In [1]: import numpy as np

In [2]: np.set_printoptions(precision=2, suppress=True, linewidth=200)

In [3]: K = np.diag(np.array([2, -3, -1, -2, -1])) + 4 * np.eye(5, k=1) + 4 * np.eye(5, k=-1)

In [4]: K
Out[4]: 
array([[ 2.,  4.,  0.,  0.,  0.],
       [ 4., -3.,  4.,  0.,  0.],
       [ 0.,  4., -1.,  4.,  0.],
       [ 0.,  0.,  4., -2.,  4.],
       [ 0.,  0.,  0.,  4., -1.]])

In [5]: left, sigma, VT = np.linalg.svd(K)

In [6]: print(sigma)
[8.56 5.69 5.39 3.49 0.23]

In [7]: other = left[:, :4] @ np.diag(sigma[:4]) @ VT[:4]

In [8]: round(float(np.linalg.norm(K - other, 2)), 2), round(sigma[4], 2)
Out[8]: (0.23, np.float64(0.23))

In [9]: rng = np.random.default_rng(724)

In [10]: idx = rng.permutation(5)

In [11]: other = K[:, idx] * rng.choice([-1, 1], 5)

In [12]: other
Out[12]: 
array([[ 4., -0.,  0.,  0., -2.],
       [-3., -4.,  0.,  0., -4.],
       [ 4.,  1.,  4.,  0., -0.],
       [ 0., -4., -2.,  4., -0.],
       [ 0., -0.,  4., -1., -0.]])

In [13]: left, _, VT = np.linalg.svd(K.T @ other)

In [14]: np.round(np.linalg.lstsq(K, other)[0], 2) + 0
Out[14]: 
array([[ 0.,  0.,  0.,  0., -1.],
       [ 1.,  0.,  0.,  0.,  0.],
       [ 0., -1.,  0.,  0.,  0.],
       [ 0.,  0.,  1.,  0.,  0.],
       [ 0.,  0.,  0.,  1.,  0.]])

In [15]: idx
Out[15]: array([1, 2, 3, 4, 0])

In [16]: other = np.array([[-3, -3, 2], [-5, -9, 2], [6, -2, -9]])

In [17]: A = other + other.T

In [18]: A
Out[18]: 
array([[ -6,  -8,   8],
       [ -8, -18,   0],
       [  8,   0, -18]])

In [19]: def softmax(z):
    ...:     e = np.exp(z - z.max(axis=-1, keepdims=True))
    ...:     return e / e.sum(axis=-1, keepdims=True)
    ...: 

In [20]: softmax(A).sum(axis=1)
Out[20]: array([1., 1., 1.])

In [21]: att = A @ A.T / np.sqrt(3)

In [22]: np.round(softmax(att + np.triu(np.full(att.shape, -np.inf), 1)), 2) + 0
Out[22]: 
array([[1., 0., 0.],
       [0., 1., 0.],
       [0., 0., 1.]])

In [23]: np.round(softmax(att)[1] @ A, 2) + 0
Out[23]: array([ -8., -18.,   0.])

In [24]: other = np.array([[-2, -2], [1, 1]])

In [25]: Z = np.kron(other, A)

In [26]: np.linalg.matrix_rank(Z)
Out[26]: np.int64(3)
